In [1]: import numpy as np

In [2]: np.set_printoptions(precision=2, suppress=True, linewidth=140, legacy="1.25")

In [3]: rng = np.random.default_rng(12738)

In [4]: labels = rng.integers(0, 2, 3)

In [5]: A = np.array([[4, -7, 6], [-9, -1, 7], [4, -3, 5]]) * (labels[:, None] == labels)

In [6]: A
Out[6]: 
array([[ 4, -7,  6],
       [-9, -1,  7],
       [ 4, -3,  5]])

In [7]: B = A / np.linalg.norm(A, axis=1, keepdims=True)

In [8]: C2 = B @ B.T

In [9]: (np.abs(C2) > 0.9).astype(int)
Out[9]: 
array([[1, 0, 1],
       [0, 1, 0],
       [1, 0, 1]])

In [10]: np.argwhere(np.triu(np.abs(C2) > 0.95, 1))
Out[10]: array([], shape=(0, 2), dtype=int64)

In [11]: C2[1]
Out[11]: array([0.11, 1.  , 0.02])

In [12]: evals, evecs = np.linalg.eig(A)

In [13]: np.round(A @ evecs[:, 0] - evals[0] * evecs[:, 0], 2) + 0
Out[13]: array([0., 0., 0.])

In [14]: round(np.prod(evals), 2)
Out[14]: -261.0

In [15]: np.sort(np.linalg.eigvals(np.linalg.inv(A)))
Out[15]: array([-0.15,  0.09,  0.27])

In [16]: evals
Out[16]: array([-6.53, 10.85,  3.68])

In [17]: W2 = np.array([[-0.3, 0.7, -0.1], [1.0, 0.7, -0.1]])

In [18]: W0 = np.array([[3, -3],
    ...:     [3, 1],
    ...:     [-2, 2],
    ...:     [2, 0],
    ...:     [-2, -3],
    ...:     [-2, -3],
    ...:     [3, 2],
    ...:     [0, -3],
    ...:     [-3, 3],
    ...:     [0, 1]]) @ W2 + 0.05 * rng.normal(size=(10, 3))

In [19]: W0.round(2) + 0
Out[19]: 
array([[-3.97, -0.04,  0.  ],
       [ 0.08,  2.79, -0.43],
       [ 2.56,  0.  ,  0.08],
       [-0.64,  1.29, -0.29],
       [-2.37, -3.54,  0.51],
       [-2.39, -3.53,  0.48],
       [ 1.11,  3.47, -0.51],
       [-2.98, -2.16,  0.32],
       [ 3.88, -0.06,  0.05],
       [ 1.04,  0.8 , -0.16]])

In [20]: hat = W0 @ np.linalg.solve(W0.T @ W0, W0.T)

In [21]: np.diag(hat)
Out[21]: array([0.44, 0.19, 0.3 , 0.51, 0.25, 0.32, 0.26, 0.19, 0.33, 0.21])

In [22]: round(np.trace(hat), 2)
Out[22]: 3.0

In [23]: J = np.load("test7.npy")

In [24]: J
Out[24]: 
array([[0.33, 0.  , 0.33, 0.33],
       [0.  , 1.  , 0.  , 0.  ],
       [0.  , 0.  , 1.  , 0.  ],
       [0.  , 0.5 , 0.  , 0.5 ]])

In [25]: vec = np.array([6, 1, 4])

In [26]: a = np.maximum(A @ vec, 0)

In [27]: A.T @ a
Out[27]: array([ 328, -410,  451])

In [28]: np.flatnonzero(a > 1e-9)
Out[28]: array([0, 2])

In [29]: a
Out[29]: array([41,  0, 41])

In [30]: np.maximum(A @ vec, 0) - np.maximum(-A @ vec, 0)
Out[30]: array([ 41, -27,  41])

In [31]: A * (a > 1e-9)[:, None]
Out[31]: 
array([[ 4, -7,  6],
       [ 0,  0,  0],
       [ 4, -3,  5]])

In [32]: Q, r_ = np.linalg.qr(A)

In [33]: r_
Out[33]: 
array([[-10.63,   2.92,   1.79],
       [  0.  ,   7.11,  -9.74],
       [  0.  ,   0.  ,   3.46]])

In [34]: round(float(np.trace(Q @ Q.T)), 2)
Out[34]: 3.0

In [35]: round(float(abs(r_[0, 0])), 2), round(np.linalg.norm(A[:, 0]), 2)
Out[35]: (10.63, 10.63)

In [36]: np.round(Q.T @ Q, 2) + 0
Out[36]: 
array([[1., 0., 0.],
       [0., 1., 0.],
       [0., 0., 1.]])

In [37]: np.abs(np.diag(r_))
Out[37]: array([10.63,  7.11,  3.46])

In [38]: Q
Out[38]: 
array([[-0.38, -0.83, -0.41],
       [ 0.85, -0.49,  0.21],
       [-0.38, -0.27,  0.89]])

In [39]: Q @ r_
Out[39]: 
array([[ 4., -7.,  6.],
       [-9., -1.,  7.],
       [ 4., -3.,  5.]])

In [40]: u = np.array([-2, 1])

In [41]: np.cross(J[0, :3], J[3, :3])
Out[41]: array([-0.17,  0.  ,  0.17])

In [42]: mat = np.loadtxt("sample7.csv", delimiter=",")

In [43]: mat
Out[43]: 
array([[  3.44, -37.25,  -0.88],
       [ -2.47, -29.5 ,  -1.36],
       [ -5.77,   0.9 ,   1.84],
       [ -2.41,  -4.01,  -0.01],
       [  1.59,   9.34,   1.35],
       [ -2.73,   4.17,  -0.14],
       [  3.49,  -5.92,   0.62],
       [  0.02, -12.86,   0.08],
       [  5.3 ,  34.14,  -0.97],
       [ -4.76,   0.04,  -0.56],
       [ -4.76, -16.43,  -0.2 ],
       [ -5.33,   0.79,   0.29],
       [  0.95,  -6.77,   0.74],
       [  2.79,   2.93,   0.06],
       [  3.61,  33.07,   0.12],
       [ -4.31,  -3.54,  -1.17],
       [  0.91,  30.13,  -0.13],
       [ -6.64,  -9.02,   0.15],
       [ -0.64,  43.02,  -0.6 ],
       [  4.47,  30.43,   0.46],
       [  3.32,  -2.47,  -0.48],
       [  1.95,   2.67,  -0.69],
       [ -4.13,   2.02,  -1.12]])

In [44]: vec = np.array([7, 5, 1])

In [45]: target = mat @ vec

In [46]: np.linalg.lstsq(mat, target)[0]
Out[46]: array([7., 5., 1.])

In [47]: np.round(np.linalg.pinv(mat) @ mat, 2) + 0
Out[47]: 
array([[1., 0., 0.],
       [0., 1., 0.],
       [0., 0., 1.]])

In [48]: np.linalg.solve(mat.T @ mat, mat.T @ target)
Out[48]: array([7., 5., 1.])

In [49]: target = target + 0.05 * rng.normal(size=23)

In [50]: target
Out[50]: 
array([-163.04, -166.12,  -34.07,  -36.95,   59.21,    1.63,   -4.55,  -64.11,  206.84,  -33.74, -115.75,  -33.07,  -26.47,   34.31,
        190.73,  -49.07,  156.9 ,  -91.46,  209.98,  183.89,   10.44,   26.22,  -19.92])

In [51]: coef, *_ = np.linalg.lstsq(mat, target)

In [52]: coef
Out[52]: array([7., 5., 1.])

In [53]: [round(float(np.linalg.norm(np.linalg.solve(mat.T @ mat + lam * np.eye(3), mat.T @ target))), 2) for lam in (0, 1, 10, 100)]
Out[53]: [8.66, 8.64, 8.45, 7.3]

In [54]: np.round(np.linalg.norm(target - mat @ coef), 2)
Out[54]: 0.16
